>>> import numpy as np
>>> import numpy.linalg as la
>>> np.set_printoptions(suppress=True, linewidth=160)
>>> out = np.array([[1, 1], [1, -1]])
>>> rng = np.random.default_rng(82)
>>> data = np.kron(out, np.kron(out, out))[rng.permutation(8)][:4]
>>> data
array([[ 1,  1,  1,  1, -1, -1, -1, -1],
       [ 1, -1, -1,  1,  1, -1, -1,  1],
       [ 1, -1, -1,  1, -1,  1,  1, -1],
       [ 1, -1,  1, -1,  1, -1,  1, -1]])
>>> def softmax(z):
...     e = np.exp(z - z.max(axis=-1, keepdims=True))
...     return e / e.sum(axis=-1, keepdims=True)
... 
>>> np.round(softmax(data[3]), 2)
array([0.22, 0.03, 0.22, 0.03, 0.22, 0.03, 0.22, 0.03])
>>> np.round(softmax(data[3] + -1), 2)
array([0.22, 0.03, 0.22, 0.03, 0.22, 0.03, 0.22, 0.03])
>>> att = data @ data.T / np.sqrt(8)
>>> np.round(softmax(att + np.triu(np.full(att.shape, -np.inf), 1)), 2)
array([[1.  , 0.  , 0.  , 0.  ],
       [0.06, 0.94, 0.  , 0.  ],
       [0.05, 0.05, 0.89, 0.  ],
       [0.05, 0.05, 0.05, 0.85]])
>>> np.round(softmax(att)[3] @ data, 2)
array([ 1. , -0.9,  0.8, -0.7,  0.8, -0.9,  0.8, -0.9])
>>> out = data[0, 0] * data[1:] - np.outer(data[1:, 0], data[0])
>>> out
array([[ 0, -2, -2,  0,  2,  0,  0,  2],
       [ 0, -2, -2,  0,  0,  2,  2,  0],
       [ 0, -2,  0, -2,  2,  0,  2,  0]])
>>> np.flatnonzero(~out.round(6).any(axis=1))
array([], dtype=int64)
>>> W0 = np.array([[-3, -2, -1, 0, 1],
...     [2, 3, 4, 5, 6],
...     [7, 8, 9, 10, 11],
...     [12, 13, 14, 15, 16]])
>>> W0
array([[-3, -2, -1,  0,  1],
       [ 2,  3,  4,  5,  6],
       [ 7,  8,  9, 10, 11],
       [12, 13, 14, 15, 16]])
>>> out = W0 / np.sqrt((W0 ** 2).mean(axis=1, keepdims=True))
>>> W0 - W0.mean(axis=1, keepdims=True)
array([[-2., -1.,  0.,  1.,  2.],
       [-2., -1.,  0.,  1.,  2.],
       [-2., -1.,  0.,  1.,  2.],
       [-2., -1.,  0.,  1.,  2.]])
>>> np.round(la.norm(out, axis=1), 2)
array([2.24, 2.24, 2.24, 2.24])
>>> out[3].round(2)
array([0.85, 0.92, 0.99, 1.07, 1.14])
>>> np.round(W0 @ la.pinv(W0) @ W0, 2) + 0
array([[-3., -2., -1.,  0.,  1.],
       [ 2.,  3.,  4.,  5.,  6.],
       [ 7.,  8.,  9., 10., 11.],
       [12., 13., 14., 15., 16.]])
>>> la.lstsq(W0[:-1].T, W0[-1])[2]
np.int32(2)
>>> try:
...     la.inv(W0)
... except la.LinAlgError as e:
...     print(repr(e))
... 
LinAlgError('Last 2 dimensions of the array must be square')
>>> r0 = np.array([-2, -1, -2])
>>> np.cross(W0[3, :3], W0[2, :3])
array([  5, -10,   5])
>>> np.polyval(r0, W0[3])
array([-302, -353, -408, -467, -530])
>>> W0 @ W0
Traceback (most recent call last):
  File "<python-input-28>", line 1, in <module>
    W0 @ W0
    ~~~^~~~
ValueError: matmul: Input operand 1 has a mismatch in its core dimension 0, with gufunc signature (n?,k),(k,m?)->(n?,m?) (size 4 is different from 5)
>>> gram = W0.T @ W0
>>> np.round(la.eigvalsh(gram)[::-1], 2) + 0
array([1493.26,   16.74,    0.  ,    0.  ,    0.  ])
>>> vec = np.array([0, -1, -3, 3, 3])
>>> h1 = np.maximum(W0 @ vec, 0)
>>> W0.T @ h1
array([ 664,  756,  848,  940, 1032])
>>> np.flatnonzero(h1 > 1e-9)
array([0, 1, 2, 3])
>>> np.maximum(W0 @ vec, 0) - np.maximum(-W0 @ vec, 0)
array([ 8, 18, 28, 38])
>>> X = np.loadtxt("block5.csv", delimiter=",")
>>> X
array([[ 1.69, -0.38,  0.28, -1.8 ],
       [ 2.7 ,  0.73, -0.15,  0.6 ],
       [ 3.3 , -1.38,  3.92, -3.4 ],
       [-0.19, -0.11,  1.4 ,  0.61],
       [ 3.96, -0.09,  0.85, -1.79],
       [-6.4 , -0.99, -0.23,  0.24],
       [-4.8 ,  0.6 , -2.56,  2.57],
       [-0.85,  1.  , -3.71,  1.16],
       [-0.52, -1.2 ,  1.72, -2.18],
       [ 0.08,  0.81, -1.14,  1.6 ],
       [ 4.18,  0.18,  1.61, -0.62],
       [ 6.99, -1.12,  4.23, -4.21],
       [-6.89, -0.92, -1.47,  0.02],
       [ 2.41, -1.51,  5.42, -2.42],
       [-3.56,  0.3 , -3.63,  0.58],
       [ 4.2 , -1.13,  4.57, -2.61],
       [-4.71, -0.09, -2.91,  0.4 ],
       [ 4.32, -0.31,  3.49, -1.05],
       [ 3.51, -1.08,  4.69, -2.23],
       [-3.81,  0.19, -2.19,  1.22],
       [ 6.38,  1.  ,  0.23, -0.18],
       [ 7.22,  0.51,  2.  , -1.02],
       [ 0.19,  0.07, -1.39, -0.58],
       [ 2.27, -1.01,  3.5 , -1.99],
       [ 1.93,  1.23, -1.93,  1.42],
       [-5.26,  0.65, -3.94,  2.38],
       [ 0.63, -0.8 ,  0.98, -1.96],
       [ 6.7 , -0.71,  3.71, -3.21]])
>>> vec = np.array([1, 3, -1, 2, -1, 0, -3, -2])
>>> data @ np.ones(8)
array([0., 0., 0., 0.])
>>> np.einsum("ij,j->i", data, vec)
array([11,  1,  1, -7])
>>> la.norm(data @ vec) <= la.norm(data, 2) * la.norm(vec) + 1e-9
np.True_
>>> (data * vec).sum(axis=1)
array([11,  1,  1, -7])
>>> data @ np.eye(8)[2]
array([ 1., -1., -1.,  1.])
>>> Xc = X - X.mean(axis=0)
>>> U, sv, Vh = la.svd(Xc, full_matrices=False)
>>> np.round(sv ** 2 / (sv ** 2).sum(), 2) + 0
array([0.83, 0.15, 0.02, 0.  ])
>>> np.searchsorted(np.cumsum(sv ** 2) / (sv ** 2).sum(), 0.9) + 1
np.int64(2)
>>> (np.sign(U[:, 0]) == np.sign(U[0, 0])).astype(int)
array([1, 1, 1, 0, 1, 0, 0, 0, 0, 0, 1, 1, 0, 1, 0, 1, 0, 1, 1, 0, 1, 1, 0, 1, 0, 0, 1, 1])
>>> np.abs(U[:, 0]).argmax()
np.int64(25)
>>> np.round(np.abs(Vh[-1]), 2)
array([0.16, 0.91, 0.18, 0.32])
>>> np.round(Xc.mean(axis=0), 2) + 0
array([0., 0., 0., 0.])
>>> np.abs(Vh[0]).argmax()
np.int64(0)
>>> np.round(Vh[0] * np.sign(Vh[0, np.abs(Vh[0]).argmax()]), 2)
array([ 0.81, -0.06,  0.5 , -0.29])
>>> sv.round(2)
array([25.69, 10.76,  4.35,  0.09])
>>> U, sv, Vh = la.svd(X)
>>> np.argmax(sv[:-1] / (sv[1:] + 1e-6)) + 1
np.int64(3)
>>> out = U[:, :3] @ np.diag(sv[:3]) @ Vh[:3]
>>> la.matrix_rank(out)
np.int64(3)
>>> np.round(la.norm(X - out, 2), 2), round(float(sv[3]), 2)
(np.float64(0.09), 0.09)
>>> r0, g = X[13], X[12]
>>> round(r0 @ g, 2)
np.float64(-23.23)
>>> round(r0 @ r0, 2)
np.float64(43.32)
>>> pr = (r0 @ g) / (r0 @ r0) * r0
>>> round(float((g - pr) @ r0), 2)
-0.0
>>> r0 = np.array([2, -2, 2])
>>> M = np.array([np.roll(r0, i) for i in range(3)])
>>> M
array([[ 2, -2,  2],
       [ 2,  2, -2],
       [-2,  2,  2]])
>>> vec = np.array([8, 8, -5])
>>> M @ vec
array([-10,  42, -10])
>>> (M * vec).sum(axis=1)
array([-10,  42, -10])
>>> la.norm(M @ vec) <= la.norm(M, 2) * la.norm(vec) + 1e-9
np.True_
>>> M @ np.ones(3)
array([2., 2., 2.])
>>> M @ (2 * vec)
array([-20,  84, -20])
>>> gram = M.T @ M
>>> la.matrix_rank(gram)
np.int64(3)
>>> np.diag(gram)
array([12, 12, 12])
>>> np.round(la.eigvalsh(gram)[::-1], 2)
array([16., 16.,  4.])
>>> np.trace(gram), (M ** 2).sum()
(np.int64(36), np.int64(36))
>>> (M @ M.T).shape
(3, 3)
>>> gram
array([[12, -4, -4],
       [-4, 12, -4],
       [-4, -4, 12]])
>>> np.round(la.svd(M, compute_uv=False) ** 2, 2)
array([16., 16.,  4.])
>>> z = rng.permutation(3)
>>> out = M[:, z] * rng.choice([-1, 1], 3)
>>> out
array([[ 2,  2, -2],
       [-2,  2,  2],
       [ 2, -2,  2]])
>>> U, _, Vh = la.svd(M.T @ out)
>>> np.round(U @ Vh, 2) + 0
array([[0., 1., 0.],
       [0., 0., 1.],
       [1., 0., 0.]])
>>> z = rng.permutation(3)
>>> z
array([1, 2, 0])
>>> out = M[z][:, z]
>>> out
array([[ 2, -2,  2],
       [ 2,  2, -2],
       [-2,  2,  2]])
>>> np.allclose(out, M)
True
>>> np.round(np.sort(np.abs(la.eigvals(out))), 2)
array([2., 4., 4.])
>>> m1 = np.loadtxt("w.csv", delimiter=",")
>>> m1
array([[  0. , -10. ,   0.5,  -0.5],
       [ -1.3,  -6. ,  -0.7,  -0.4],
       [  1.9,  18. ,  -0.1,   0.3]])
>>> r0, g = m1[0], m1[1]
>>> r0 @ g
np.float64(59.85)
>>> pr = (r0 @ g) / (r0 @ r0) * r0
>>> la.matrix_rank(np.outer(r0, g))
np.int64(1)
>>> np.outer(r0, g)
array([[-0.  , -0.  , -0.  , -0.  ],
       [13.  , 60.  ,  7.  ,  4.  ],
       [-0.65, -3.  , -0.35, -0.2 ],
       [ 0.65,  3.  ,  0.35,  0.2 ]])
>>> round(float((g - pr) @ r0), 2)
-0.0
>>> np.round(g - pr, 2)
array([-1.3 , -0.04, -1.  , -0.1 ])
>>> np.round(la.norm(m1, 2), 2)
np.float64(21.55)
>>> round(float(la.norm(m1[2] - m1[0])), 2)
28.08
>>> m1[2] @ m1[0]
np.float64(-180.2)
>>> np.round(la.norm(m1, axis=0), 2)
array([ 2.3 , 21.45,  0.87,  0.71])
>>> round(float(la.norm(m1, "nuc")), 2)
23.47
>>> r0 = np.array([3, 4])
>>> np.cross(m1[2, :3], m1[0, :3])
array([  8.  ,  -0.95, -19.  ])
>>> np.round(np.correlate(m1[2], m1[0], "full"), 2)
array([  -0.95,   -8.05,   -9.95, -180.2 ,    1.15,   -3.  ,    0.  ])
>>> U, sv, Vh = la.svd(m1)
>>> sv.round(2)
array([21.55,  1.45,  0.47])
>>> out = U[:, :1] @ np.diag(sv[:1]) @ Vh[:1]
>>> round(float(la.norm(m1 - out) / la.norm(m1)), 2)
0.07
>>> la.matrix_rank(out)
np.int64(1)
>>> K = np.load("data.npy")
>>> K
array([[ -6,  -9,  -6,   2,   3,   2],
       [ -6,   0,  -9,   2,   0,   3],
       [ -3,  -6,  -3,   1,   2,   1],
       [-16, -24, -16,   8,  12,   8],
       [-16,   0, -24,   8,   0,  12],
       [ -8, -16,  -8,   4,   8,   4]])
>>> z = rng.permutation(6)
>>> z
array([2, 0, 5, 3, 1, 4])
>>> out = K[z][:, z]
>>> round(float(la.det(out)), 2), round(la.det(K[z]), 2)
(-64.0, np.float64(-64.0))
>>> np.trace(out)
np.int64(3)
>>> out
array([[ -3,  -3,   1,   1,  -6,   2],
       [ -6,  -6,   2,   2,  -9,   3],
       [ -8,  -8,   4,   4, -16,   8],
       [-16, -16,   8,   8, -24,  12],
       [ -9,  -6,   3,   2,   0,   0],
       [-24, -16,  12,   8,   0,   0]])
>>> round(float(la.norm(K, 2) / la.norm(K)), 2)
0.91
>>> np.argsort(-la.norm(K, axis=0).round(6), kind="stable")[:3]
array([2, 1, 0])
>>> vec = np.array([1, 3, -3, -2, -3, -3])
>>> h1 = np.maximum(K @ vec, 0)
>>> np.maximum(K @ vec, 0) - np.maximum(-K @ vec, 0)
array([ -34,    8,  -23, -116,    4,  -76])
>>> np.flatnonzero(h1 > 1e-9)
array([1, 4])
>>> np.maximum(K @ (3 * vec), 0)
array([ 0, 24,  0,  0, 12,  0])
>>> h1
array([0, 8, 0, 0, 4, 0])
>>> K * (h1 > 1e-9)[:, None]
array([[  0,   0,   0,   0,   0,   0],
       [ -6,   0,  -9,   2,   0,   3],
       [  0,   0,   0,   0,   0,   0],
       [  0,   0,   0,   0,   0,   0],
       [-16,   0, -24,   8,   0,  12],
       [  0,   0,   0,   0,   0,   0]])
>>> K.T @ h1
array([-112,    0, -168,   48,    0,   72])
>>> r0, g = K[2], K[4]
>>> r0 @ g
np.int64(140)
>>> pr = (r0 @ g) / (r0 @ r0) * r0
>>> pr.round(2)
array([ -7.  , -14.  ,  -7.  ,   2.33,   4.67,   2.33])
>>> np.outer(r0, g)
array([[ 48,   0,  72, -24,   0, -36],
       [ 96,   0, 144, -48,   0, -72],
       [ 48,   0,  72, -24,   0, -36],
       [-16,   0, -24,   8,   0,  12],
       [-32,   0, -48,  16,   0,  24],
       [-16,   0, -24,   8,   0,  12]])
>>> U, sv, Vh = la.svd(K)
>>> sv.round(2)
array([52.05, 22.88,  2.32,  1.02,  0.71,  0.03])
>>> out = U[:, :5] @ np.diag(sv[:5]) @ Vh[:5]
>>> out.round(2) + 0
array([[ -5.99,  -9.  ,  -6.  ,   2.01,   3.  ,   1.99],
       [ -6.  ,   0.  ,  -9.  ,   2.  ,   0.  ,   3.  ],
       [ -3.01,  -6.  ,  -2.99,   0.98,   2.  ,   1.01],
       [-16.  , -24.  , -16.  ,   8.  ,  12.  ,   8.  ],
       [-16.  ,   0.  , -24.  ,   8.  ,   0.  ,  12.  ],
       [ -8.  , -16.  ,  -8.  ,   4.01,   8.  ,   4.  ]])
>>> round(float(la.norm(K - out) / la.norm(K)), 2)
0.0
>>> la.matrix_rank(K, rtol=0.05)
np.int64(2)
>>> J = np.load("layer10.npy")
>>> J
array([[ 0, -3,  0,  0,  0],
       [ 0,  0,  3,  0,  0],
       [ 3,  0,  0,  0,  0],
       [ 0,  0,  0,  0,  0],
       [ 0,  0,  0, -2,  0]])
>>> r = la.matrix_rank(J)
>>> r
np.int64(4)
>>> null = la.svd(J)[2][r:].T
>>> null.shape
(5, 1)
>>> null[:, 0] / null[np.abs(null[:, 0]).round(6).argmax(), 0]
array([0., 0., 0., 0., 1.])
>>> np.allclose(J @ null, 0)
True
>>> la.matrix_rank(J.T @ J), la.matrix_rank(J @ J.T)
(np.int64(4), np.int64(4))
>>> [int(la.matrix_rank(np.delete(J, i, axis=0))) for i in range(5)]
[3, 3, 3, 4, 3]
>>> null @ null.T
array([[0., 0., 0., 0., 0.],
       [0., 0., 0., 0., 0.],
       [0., 0., 0., 0., 0.],
       [0., 0., 0., 0., 0.],
       [0., 0., 0., 0., 1.]])
>>> [int(la.matrix_rank(J[:i])) for i in range(1, len(J) + 1)]
[1, 2, 3, 3, 4]
